% python3 -q
>>> import numpy as np
>>> import numpy.linalg as la
>>> np.set_printoptions(suppress=True, linewidth=160)
>>> def tidy(a):
...     return np.round(a, 1) + 0
... 
>>> W0 = np.array([[1.0, 0.7, 0.5, 0.3, 0.2],
...     [0.7, 1.0, 0.7, 0.5, 0.3],
...     [0.5, 0.7, 1.0, 0.7, 0.5],
...     [0.3, 0.5, 0.7, 1.0, 0.7],
...     [0.2, 0.3, 0.5, 0.7, 1.0]])
>>> other = W0 / np.sqrt((W0 ** 2).mean(axis=1, keepdims=True))
>>> tidy(other[2])
array([0.7, 1. , 1.4, 1. , 0.7])
>>> la.matrix_rank(W0 - W0.mean(axis=1, keepdims=True))
np.int64(4)
>>> la.matrix_rank(other) == la.matrix_rank(W0)
np.True_
>>> x0 = np.array([0, -2, 1, -1, 1])
>>> h1 = np.maximum(W0 @ x0, 0)
>>> tidy(W0.T @ h1)
array([0. , 0.1, 0.1, 0.1, 0.2])
>>> np.flatnonzero(h1 > 1e-9)
array([4])
>>> print(tidy(np.tanh(W0 @ x0)))
[-0.8 -0.9 -0.5 -0.5  0.2]
>>> C2 = W0.T @ W0
>>> tidy(np.diag(C2))
array([1.9, 2.3, 2.5, 2.3, 1.9])
>>> np.allclose(C2, C2.T)
True
>>> np.allclose(W0 @ W0.T, W0.T @ W0)
True
>>> np.allclose(W0, W0.T)
True
>>> tidy(np.abs(la.eigvals(W0)).max())
np.float64(3.1)
>>> tidy(np.sort(np.abs(la.eigvals(W0))))
array([0.2, 0.2, 0.4, 1.1, 3.1])
>>> ev, V = la.eig(W0)
>>> print(tidy(np.sort(la.eigvals(W0.T))))
[0.2 0.2 0.4 1.1 3.1]
>>> tidy(W0 @ V[:, 0] - ev[0] * V[:, 0])
array([0., 0., 0., 0., 0.])
>>> tidy(np.prod(ev))
np.float64(0.1)
>>> arr = np.array([[6, -4, 4, 3, 5, -1, 1],
...     [-4, -6, 0, 0, 4, -2, -2],
...     [4, 0, 2, 3, 4, 4, 3],
...     [3, 0, 3, 6, -1, 1, -4],
...     [5, 4, 4, -1, 2, -4, -1],
...     [-1, -2, 4, 1, -4, -2, -6],
...     [1, -2, 3, -4, -1, -6, 2]])
>>> arr
array([[ 6, -4,  4,  3,  5, -1,  1],
       [-4, -6,  0,  0,  4, -2, -2],
       [ 4,  0,  2,  3,  4,  4,  3],
       [ 3,  0,  3,  6, -1,  1, -4],
       [ 5,  4,  4, -1,  2, -4, -1],
       [-1, -2,  4,  1, -4, -2, -6],
       [ 1, -2,  3, -4, -1, -6,  2]])
>>> rng = np.random.default_rng(90)
>>> other = arr + rng.integers(-2, 3, (7, 4)) @ rng.integers(-2, 3, (4, 7))
>>> print(other)
[[ 5 -1  1  2  4  0 -2]
 [-7 -6  0  1  2 -6 -3]
 [ 2 -2  0  5  6  0  0]
 [ 3  5 10  0 -6  3 -1]
 [ 5  3 -3  1  7 -4 -7]
 [ 3 -5  7  3 -5  2  2]
 [ 5 -2  7 -6 -1 -1  7]]
>>> other - arr
array([[-1,  3, -3, -1, -1,  1, -3],
       [-3,  0,  0,  1, -2, -4, -1],
       [-2, -2, -2,  2,  2, -4, -3],
       [ 0,  5,  7, -6, -5,  2,  3],
       [ 0, -1, -7,  2,  5,  0, -6],
       [ 4, -3,  3,  2, -1,  4,  8],
       [ 4,  0,  4, -2,  0,  5,  5]])
>>> np.abs(other - arr).sum(axis=1)
array([13, 11, 17, 28, 21, 25, 20])
>>> ev, V = la.eigh(arr)
>>> x0 = np.array([3, 4, 3, 3, 5, 5, 4])
>>> print(np.abs(arr).sum(axis=1).max(), tidy(np.abs(ev).max()))
24 13.7
>>> x0 @ arr @ x0
np.int64(42)
>>> np.all(la.eigvalsh(arr) > 0)
np.False_
>>> print(tidy(la.eigvalsh(arr).min()))
-11.5
>>> [round(float(la.det(arr[:i, :i])), 2) + 0 for i in range(1, 8)]
[6.0, -52.0, -8.0, 96.0, 3506.0, 36156.0, 138070.0]
>>> Q, R = la.qr(arr)
>>> tidy(Q @ R)
array([[ 6., -4.,  4.,  3.,  5., -1.,  1.],
       [-4., -6.,  0.,  0.,  4., -2., -2.],
       [ 4.,  0.,  2.,  3.,  4.,  4.,  3.],
       [ 3.,  0.,  3.,  6., -1.,  1., -4.],
       [ 5.,  4.,  4., -1.,  2., -4., -1.],
       [-1., -2.,  4.,  1., -4., -2., -6.],
       [ 1., -2.,  3., -4., -1., -6.,  2.]])
>>> other = np.array([[-1], [0], [-2], [-3], [3], [-1], [-2], [-3]])
>>> W2 = np.array([[0, 3, -3, -2, -2]])
>>> m1 = other @ W2
>>> print(m1)
[[ 0 -3  3  2  2]
 [ 0  0  0  0  0]
 [ 0 -6  6  4  4]
 [ 0 -9  9  6  6]
 [ 0  9 -9 -6 -6]
 [ 0 -3  3  2  2]
 [ 0 -6  6  4  4]
 [ 0 -9  9  6  6]]
>>> rank = la.matrix_rank(m1)
>>> rank
np.int64(1)
>>> ns = la.svd(m1)[2][rank:].T
>>> [int(la.matrix_rank(m1[:, :j + 1])) for j in range(5)]
[0, 1, 1, 1, 1]
>>> print(ns.shape)
(5, 4)
>>> tidy(ns @ ns.T)
array([[ 1. ,  0. ,  0. ,  0. ,  0. ],
       [ 0. ,  0.7,  0.3,  0.2,  0.2],
       [ 0. ,  0.3,  0.7, -0.2, -0.2],
       [ 0. ,  0.2, -0.2,  0.8, -0.2],
       [ 0. ,  0.2, -0.2, -0.2,  0.8]])
>>> blk = np.stack([m1, 3 * m1, m1[::-1]])
>>> la.matrix_rank(blk.reshape(3, -1))
np.int64(2)
>>> blk.sum(axis=0)
array([[  0, -21,  21,  14,  14],
       [  0,  -6,   6,   4,   4],
       [  0, -27,  27,  18,  18],
       [  0, -27,  27,  18,  18],
       [  0,  27, -27, -18, -18],
       [  0, -18,  18,  12,  12],
       [  0, -24,  24,  16,  16],
       [  0, -39,  39,  26,  26]])
>>> np.einsum("bij,cij->bc", blk, blk)
array([[ 962, 2886, -208],
       [2886, 8658, -624],
       [-208, -624,  962]])
>>> blk.shape
(3, 8, 5)
>>> left, sig, vt = la.svd(m1)
>>> V = vt[:(sig > 1e-8).sum()]
>>> x0 = m1[0] + -2 * m1[4] + rng.integers(2) * np.eye(5)[3]
>>> print(x0)
[  0. -21.  21.  15.  14.]
>>> tidy(V.T @ V)
array([[ 0. ,  0. ,  0. ,  0. ,  0. ],
       [ 0. ,  0.3, -0.3, -0.2, -0.2],
       [ 0. , -0.3,  0.3,  0.2,  0.2],
       [ 0. , -0.2,  0.2,  0.2,  0.2],
       [ 0. , -0.2,  0.2,  0.2,  0.2]])
>>> ang = np.radians(60)
>>> R = np.eye(5)
>>> R[0, 0] = R[2, 2] = np.cos(ang)
>>> R[0, 2], R[2, 0] = -np.sin(ang), np.sin(ang)
>>> tidy(R)
array([[ 0.5,  0. , -0.9,  0. ,  0. ],
       [ 0. ,  1. ,  0. ,  0. ,  0. ],
       [ 0.9,  0. ,  0.5,  0. ,  0. ],
       [ 0. ,  0. ,  0. ,  1. ,  0. ],
       [ 0. ,  0. ,  0. ,  0. ,  1. ]])
>>> other = m1 @ R.T
>>> tidy(la.det(R)), np.trace(R)
(np.float64(1.0), np.float64(4.0))
>>> np.allclose(m1 @ m1.T, other @ other.T)
True
>>> u = np.array([0, 1])
>>> print(np.cross(m1[6, :3], m1[7, :3]))
[0 0 0]
>>> np.array([np.convolve(row, u, "same") for row in m1])
array([[ 0,  0, -3,  3,  2],
       [ 0,  0,  0,  0,  0],
       [ 0,  0, -6,  6,  4],
       [ 0,  0, -9,  9,  6],
       [ 0,  0,  9, -9, -6],
       [ 0,  0, -3,  3,  2],
       [ 0,  0, -6,  6,  4],
       [ 0,  0, -9,  9,  6]])
>>> np.polyval(u, m1[6])
array([1, 1, 1, 1, 1])
>>> np.convolve(m1[6], u)
array([ 0,  0, -6,  6,  4,  4])
>>> np.correlate(m1[6], m1[7], "full")
array([  0, -36,   0,   6, 156,   6,   0, -36,   0])
>>> K = np.load("run16.npy")
>>> K
array([[ 3,  3,  1,  1,  1,  2, -3, -2],
       [ 3, -3,  3,  3, -3,  1, -3,  3],
       [-3, -1, -1,  0,  2,  1,  3,  2],
       [ 0, -2, -3,  2,  0,  1,  0,  3]])
>>> x0 = np.array([-3, 0, -2, -3, 0, 0, 1, 3])
>>> h1 = np.maximum(K @ x0, 0)
>>> K * (h1 > 1e-9)[:, None]
array([[ 0,  0,  0,  0,  0,  0,  0,  0],
       [ 0,  0,  0,  0,  0,  0,  0,  0],
       [-3, -1, -1,  0,  2,  1,  3,  2],
       [ 0, -2, -3,  2,  0,  1,  0,  3]])
>>> tidy(np.tanh(K @ x0))
array([-1., -1.,  1.,  1.])
>>> print(h1)
[ 0  0 20  9]
>>> K.T @ h1
array([-60, -38, -47,  18,  40,  29,  60,  67])
>>> mat = np.loadtxt("layer10.csv", delimiter=",")
>>> mat
array([[ 0.,  1.,  0.,  0.],
       [ 0.,  0.,  0., -2.],
       [ 0.,  0.,  0.,  0.],
       [ 0.,  0.,  0.,  0.]])
>>> # rank 2
>>> print(la.norm(arr, axis=1).argmax())
0
>>> tidy(la.norm(arr, axis=1))
array([10.2,  8.7,  8.4,  8.5,  8.9,  8.8,  8.4])
>>> print(tidy(la.norm(arr, 1)), tidy(la.norm(arr, np.inf)))
24.0 24.0
>>> tidy(la.norm(arr[2] - arr[0]))
np.float64(7.3)
>>> tidy(la.norm(arr) ** 2 / la.norm(arr, 2) ** 2)
np.float64(2.9)
>>> arr[2] @ arr[0]
np.int64(60)
>>> print(tidy(la.norm(arr, axis=0)))
[10.2  8.7  8.4  8.5  8.9  8.8  8.4]
>>> tidy(la.norm(arr, 2))
np.float64(13.7)
>>> data = np.load("dump.npy")
>>> data
array([[ 3,  0],
       [ 0, -3]])
>>> other = K[0, 0] * K[1:] - np.outer(K[1:, 0], K[0])
>>> other
array([[  0, -18,   6,   6, -12,  -3,   0,  15],
       [  0,   6,   0,   3,   9,   9,   0,   0],
       [  0,  -6,  -9,   6,   0,   3,   0,   9]])
>>> np.flatnonzero(~other.round(6).any(axis=1))
array([], dtype=int64)
>>> def softmax(z):
...     e = np.exp(z - z.max(axis=-1, keepdims=True))
...     return e / e.sum(axis=-1, keepdims=True)
... 
>>> tidy(softmax(other[2] + -1))
array([0. , 0. , 0. , 0. , 0. , 0. , 0. , 0.9])
>>> S = other @ other.T / np.sqrt(8)
>>> softmax(S).round(6).argmax(axis=1)
array([0, 1, 2])
>>> tidy(softmax(S)[2] @ other)
array([ 0., -6., -9.,  6.,  0.,  3.,  0.,  9.])
>>> print(tidy(softmax(S)))
[[1. 0. 0.]
 [0. 1. 0.]
 [0. 0. 1.]]
>>> ang = np.radians(36)
>>> R = np.eye(2)
>>> R[0, 0] = R[1, 1] = np.cos(ang)
>>> R[0, 1], R[1, 0] = -np.sin(ang), np.sin(ang)
>>> tidy(R)
array([[ 0.8, -0.6],
       [ 0.6,  0.8]])
>>> other = data @ R.T
>>> print(tidy(np.abs(other - data).max(axis=0)))
[1.8 1.8]
>>> tidy(la.svd(data, compute_uv=False)), tidy(la.svd(other, compute_uv=False))
(array([3., 3.]), array([3., 3.]))
>>> np.allclose(la.norm(data, axis=1), la.norm(other, axis=1))
True
>>> tidy(la.det(R)), tidy(np.trace(R))
(np.float64(1.0), np.float64(1.6))
>>> tidy(np.abs(la.eigvals(data)).max())
np.float64(3.0)
>>> tidy(la.det(data))
np.float64(-9.0)
>>> print(data @ data)
[[9 0]
 [0 9]]
>>> assert data == data.T
Traceback (most recent call last):
  File "<python-input-118>", line 1, in <module>
    assert data == data.T
           ^^^^^^^^^^^^^^
ValueError: The truth value of an array with more than one element is ambiguous. Use a.any() or a.all()
>>> data.inv()
Traceback (most recent call last):
  File "<python-input-119>", line 1, in <module>
    data.inv()
    ^^^^^^^^
AttributeError: 'numpy.ndarray' object has no attribute 'inv'
>>> x0 = np.array([4, -2, -9, -7, 8, 8, 4])
>>> y = arr @ x0
>>> b, lr = np.zeros(7), 1 / la.norm(arr, 2) ** 2
>>> for i in range(60):
...     b -= lr * arr.T @ (arr @ b - y)
...     if i % 10 == 0: print(i, round(la.norm(arr @ b - y), 1))
... 
0 54.9
10 9.5
20 8.7
30 8.2
40 7.7
50 7.4
>>> tidy(la.cond(arr))
np.float64(14.0)
>>> E = np.array([[2.1, 2.1], [2.1, -2.1]])
>>> # equal to its transpose
>>> tidy(E @ E.T)
array([[8.8, 0. ],
       [0. , 8.8]])
>>> print(tidy(E.T @ E))
[[8.8 0. ]
 [0.  8.8]]
>>> tidy(la.norm(E, axis=0))
array([3., 3.])
>>> Q = E.astype(float).copy()
>>> for j in range(2):
...     Q[:, j] -= Q[:, :j] @ (Q[:, :j].T @ Q[:, j])
...     Q[:, j] /= la.norm(Q[:, j])
... 
>>> print(tidy(Q.T @ E))
[[3. 0.]
 [0. 3.]]
>>> tidy(Q)
array([[ 0.7,  0.7],
       [ 0.7, -0.7]])
>>> tidy(Q.T @ Q)
array([[1., 0.],
       [0., 1.]])
>>> idx = rng.integers(0, 3, 4)
>>> A = np.triu((idx[:, None] == idx) & (rng.random((4, 4)) < 0.8), 1).astype(int)
>>> A += A.T
>>> print(A)
[[0 1 1 1]
 [1 0 1 0]
 [1 1 0 1]
 [1 0 1 0]]
>>> # rank 3
>>> A @ A
array([[3, 1, 2, 1],
       [1, 2, 1, 2],
       [2, 1, 3, 1],
       [1, 2, 1, 2]])
>>> Lm = np.diag(A.sum(axis=1)) - A
>>> print(round(la.det(Lm[1:, 1:])))
8
>>> la.matrix_rank(Lm)
np.int64(3)
>>> Lm @ np.ones(4)
array([0., 0., 0., 0.])
>>> (la.eigvalsh(Lm) < 1e-8).sum()
np.int64(1)
>>> rank = la.matrix_rank(A)
>>> rank
np.int64(3)
>>> ns = la.svd(A)[2][rank:].T
>>> la.matrix_rank(A.T @ A), la.matrix_rank(A @ A.T)
(np.int64(3), np.int64(3))
>>> tidy(ns[:, 0] / ns[np.abs(ns[:, 0]).round(6).argmax(), 0])
array([ 0.,  1.,  0., -1.])
>>> [int(la.matrix_rank(np.delete(A, i, axis=0))) for i in range(4)]
[2, 3, 2, 3]
>>> print([int(la.matrix_rank(A[:i])) for i in range(1, len(A) + 1)])
[1, 2, 3, 3]
>>> np.allclose(A @ ns, 0)
True
>>> ev, V = la.eigh(A)
>>> np.unique(ev.round(6) + 0, return_counts=True)[1]
array([1, 1, 1, 1])
>>> tidy(la.eigvalsh(A @ A))
array([0. , 1. , 2.4, 6.6])
>>> print(tidy(ev.sum()), np.trace(A))
0.0 0
>>> tidy(V.T @ A @ V)
array([[-1.6,  0. ,  0. ,  0. ],
       [ 0. , -1. ,  0. ,  0. ],
       [ 0. ,  0. ,  0. ,  0. ],
       [ 0. ,  0. ,  0. ,  2.6]])
>>> tidy(V @ np.diag(ev) @ V.T)
array([[0., 1., 1., 1.],
       [1., 0., 1., 0.],
       [1., 1., 0., 1.],
       [1., 0., 1., 0.]])
>>> tidy(V.T @ V)
array([[1., 0., 0., 0.],
       [0., 1., 0., 0.],
       [0., 0., 1., 0.],
       [0., 0., 0., 1.]])
